$ python -q
>>> import numpy as np
>>> from numpy import linalg as LA
>>> np.set_printoptions(precision=2, suppress=True, linewidth=160)
>>> arr = np.load("mat.npy")
>>> print(arr)
[[ 1.13 -2.74 -0.43]
 [ 2.77  1.16 -0.09]
 [-0.25  0.37 -2.97]]
>>> W1 = np.array([[1, 0, 3, 1, 3, 0], [2, 3, 2, 1, 0, 1], [0, 1, 3, 0, 0, 3]])
>>> coef = np.array([0, 3, 3, -3, -1, 3])
>>> hid = np.maximum(arr @ W1 + coef, 0)
>>> print(LA.matrix_rank(hid))
3
>>> print(hid)
[[ 0.    0.    0.    0.    2.4   0.  ]
 [ 5.08  6.38 13.34  0.92  7.3   3.88]
 [ 0.48  1.13  0.    0.    0.    0.  ]]
>>> basis = np.array([[2, 2, 0], [2, 0, 1], [2, 1, 1], [2, 1, 1], [1, 1, 1], [2, 1, 2]])
>>> print(hid @ basis)
[[ 2.4   2.4   2.4 ]
 [66.49 35.6  35.69]
 [ 3.22  0.96  1.13]]
>>> print(W1 @ basis)
[[13  9  7]
 [18  8  8]
 [14  6 10]]
>>> f = np.array([9, 1])
>>> print(np.cross(hid[2, :3], hid[1, :3]))
[15.07 -6.4  -2.68]
>>> print(np.array([np.convolve(row, f, "same") for row in hid]))
[[  0.     0.     0.     0.    21.56   2.4 ]
 [ 45.71  62.46 126.4   21.64  66.63  42.22]
 [  4.32  10.65   1.13   0.     0.     0.  ]]
>>> print(np.correlate(hid[2], hid[1], "full"))
[ 1.86  7.89  8.69  7.44 18.13  9.64  5.74  0.    0.    0.    0.  ]
>>> print(np.polyval(f, hid[2]))
[ 5.32 11.17  1.    1.    1.    1.  ]
>>> Q, r_ = LA.qr(arr)
>>> print(Q.shape, r_.shape)
(3, 3) (3, 3)
>>> print(round(abs(r_[0, 0]), 2), round(float(LA.norm(arr[:, 0])), 2))
3.0 3.0
>>> rng = np.random.default_rng(1)
>>> z = rng.permutation(3)
>>> print(z)
[0 1 2]
>>> other = arr[z][:, z]
>>> print(np.allclose(other, arr))
True
>>> print(np.round(np.trace(other), 2))
-0.68
>>> print(np.sort(np.abs(LA.eigvals(other))))
[3. 3. 3.]
>>> print(round(float(LA.det(other)), 2), round(LA.det(arr[z]), 2))
-27.0 -27.0
>>> print(np.round(LA.det(2 * arr), 2), round(LA.det(arr), 2))
-216.0 -27.0
